$ ipython --no-banner

In [1]: import numpy as np

In [2]: np.set_printoptions(precision=2, suppress=True, linewidth=120)

In [3]: K = np.array([[1.3, -0.8, -0.3],
   ...:     [-1.3, 0.0, -0.4],
   ...:     [-1.4, 0.3, -0.5],
   ...:     [-1.4, 0.29, -0.53],
   ...:     [-0.4, 0.8, -0.7]])

In [4]: x = np.array([-8, -6, 0])

In [5]: target = K @ x

In [6]: c, lr = np.zeros(3), 1 / np.linalg.norm(K, 2) ** 2

In [7]: for i in range(6):
   ...:     c -= lr * K.T @ (K @ c - target)
   ...:     if i % 2 == 0: print(i, round(np.linalg.norm(K @ c - target), 2))
   ...: 
0 6.58
2 5.49
4 4.58

In [8]: round(float(np.linalg.cond(K)), 2)
Out[8]: 3.45

In [9]: rng = np.random.default_rng(211646)

In [10]: idx = rng.permutation(3)

In [11]: Y = K[:, idx] * rng.choice([-1, 1], 3)

In [12]: Y
Out[12]: 
array([[ 0.8 , -1.3 , -0.3 ],
       [-0.  ,  1.3 , -0.4 ],
       [-0.3 ,  1.4 , -0.5 ],
       [-0.29,  1.4 , -0.53],
       [-0.8 ,  0.4 , -0.7 ]])

In [13]: left, _, Vh = np.linalg.svd(K.T @ Y)

In [14]: np.round(np.linalg.lstsq(K, Y)[0], 2) + 0
Out[14]: 
array([[ 0., -1.,  0.],
       [-1.,  0.,  0.],
       [ 0.,  0.,  1.]])

In [15]: np.round(left @ Vh, 2) + 0
Out[15]: 
array([[ 0., -1.,  0.],
       [-1.,  0.,  0.],
       [ 0.,  0.,  1.]])

In [16]: M = np.loadtxt("m.csv", delimiter=",")

In [17]: M
Out[17]: 
array([[-0.24, -3.11, -2.16],
       [-1.28, -3.21, -3.26],
       [-0.3 , -1.95, -2.23],
       [-2.06,  3.83, -0.34],
       [-1.16,  0.58,  0.41],
       [ 1.33, -3.18,  0.64],
       [ 2.73, -1.48,  2.59],
       [-2.72, -2.09, -0.71],
       [-1.41, -4.31, -0.93],
       [-1.47,  2.5 , -1.48],
       [ 0.76, -3.85, -0.89],
       [-0.56,  0.16,  0.03],
       [-0.27, -0.08,  2.14],
       [-0.27,  0.4 , -1.43],
       [ 1.03,  2.35, -0.92],
       [ 0.39, -4.88,  1.24],
       [-3.47,  3.01, -3.73],
       [ 1.56,  1.3 ,  3.75],
       [-2.2 ,  2.53,  1.65],
       [-0.26, -0.84,  1.92],
       [-0.79,  2.26,  1.66],
       [-1.42, -5.02,  0.36],
       [ 2.07,  1.22,  2.4 ]])

In [18]: idx = M[:, 1] > np.median(M[:, 1])

In [19]: f = M[idx].mean(axis=0) - M[~idx].mean(axis=0)

In [20]: idx.astype(int)
Out[20]: array([0, 0, 0, 1, 1, 0, 0, 0, 0, 1, 0, 1, 0, 1, 1, 0, 1, 1, 1, 0, 1, 0, 1])

In [21]: f
Out[21]: array([-0.44,  4.66,  0.29])

In [22]: np.argsort(-np.abs(f).round(6), kind="stable")
Out[22]: array([1, 0, 2])

In [23]: Xs = M - M.mean(axis=0)

In [24]: vecs = np.linalg.svd(Xs)[2][:2]

In [25]: Y = Xs - Xs @ vecs.T @ vecs

In [26]: np.round(np.linalg.norm(Y) / np.linalg.norm(Xs), 2)
Out[26]: np.float64(0.29)

In [27]: np.diag(vecs.T @ vecs)
Out[27]: array([0.31, 0.98, 0.71])

In [28]: Y.std(axis=0)
Out[28]: array([0.88, 0.16, 0.57])

In [29]: np.linalg.norm(Y, axis=1).round(6).argmax()
Out[29]: np.int64(14)

In [30]: Y = np.c_[M[:, :2] @ np.array([[1, 2], [0, 1]]), np.array([1, 0, 0, 1, 1, 2, 0, 1, -2, 2, -1, 1, -2, 1, -2, -1, 1, 2, -2, -2, -2, 2, 1])]

In [31]: Y
Out[31]: 
array([[-0.24, -3.59,  1.  ],
       [-1.28, -5.77,  0.  ],
       [-0.3 , -2.55,  0.  ],
       [-2.06, -0.29,  1.  ],
       [-1.16, -1.74,  1.  ],
       [ 1.33, -0.52,  2.  ],
       [ 2.73,  3.98,  0.  ],
       [-2.72, -7.53,  1.  ],
       [-1.41, -7.13, -2.  ],
       [-1.47, -0.44,  2.  ],
       [ 0.76, -2.33, -1.  ],
       [-0.56, -0.96,  1.  ],
       [-0.27, -0.62, -2.  ],
       [-0.27, -0.14,  1.  ],
       [ 1.03,  4.41, -2.  ],
       [ 0.39, -4.1 , -1.  ],
       [-3.47, -3.93,  1.  ],
       [ 1.56,  4.42,  2.  ],
       [-2.2 , -1.87, -2.  ],
       [-0.26, -1.36, -2.  ],
       [-0.79,  0.68, -2.  ],
       [-1.42, -7.86,  2.  ],
       [ 2.07,  5.36,  1.  ]])

In [32]: np.linalg.norm(np.linalg.qr(M)[0].T @ Y, axis=0) ** 2 / ((Y ** 2).sum(axis=0) + 1e-12)
Out[32]: array([1.  , 1.  , 0.03])

In [33]: np.linalg.matrix_rank(np.c_[M, Y])
Out[33]: np.int64(4)

In [34]: x = np.array([2, -2, -2])

In [35]: target = M @ x

In [36]: c, lr = np.zeros(3), 1 / np.linalg.norm(M, 2) ** 2

In [37]: for i in range(15):
    ...:     c -= lr * M.T @ (M @ c - target)
    ...:     if i % 5 == 0: print(i, round(np.linalg.norm(M @ c - target), 2))
    ...: 
0 11.7
5 4.48
10 1.73

In [38]: c
Out[38]: array([ 1.88, -2.02, -1.92])

In [39]: round(float(np.linalg.cond(M)), 2)
Out[39]: 2.4

In [40]: X = np.load("layer19.npy")

In [41]: X
Out[41]: 
array([[ 0.7 , -0.53, -0.14, -0.47],
       [-0.53,  0.09, -0.24, -0.81],
       [-0.14, -0.24,  0.94, -0.21],
       [-0.47, -0.81, -0.21,  0.27]])

In [42]: # columns are unit length and at right angles

In [43]: W1 = np.array([[-3, 2, -2, 3, 0],
    ...:     [3, 2, 3, 3, 1],
    ...:     [1, -2, 3, 1, 0],
    ...:     [3, -2, -2, -3, 2]])

In [44]: c = np.array([-4, -4, -1, -4, -2])

In [45]: act = np.maximum(X @ W1 + c, 0)

In [46]: act
Out[46]: 
array([[0.  , 0.  , 0.  , 0.  , 0.  ],
       [0.  , 0.  , 1.24, 0.  , 0.  ],
       [0.  , 0.  , 1.8 , 0.  , 0.  ],
       [0.  , 0.  , 0.  , 0.  , 0.  ]])

In [47]: (act > 0).mean(axis=0)
Out[47]: array([0. , 0. , 0.5, 0. , 0. ])

In [48]: C = np.array([[0, 2, 7], [5, -8, -7], [-5, -7, -8], [6, -2, 3], [8, 1, 8]])

In [49]: W1 @ C
Out[49]: 
array([[ 38, -14, -10],
       [ 21, -36,   0],
       [-19,  -5,   0],
       [ -2,  44,  58]])

In [50]: act @ C
Out[50]: 
array([[  0.  ,   0.  ,   0.  ],
       [ -6.18,  -8.65,  -9.89],
       [ -8.99, -12.59, -14.39],
       [  0.  ,   0.  ,   0.  ]])
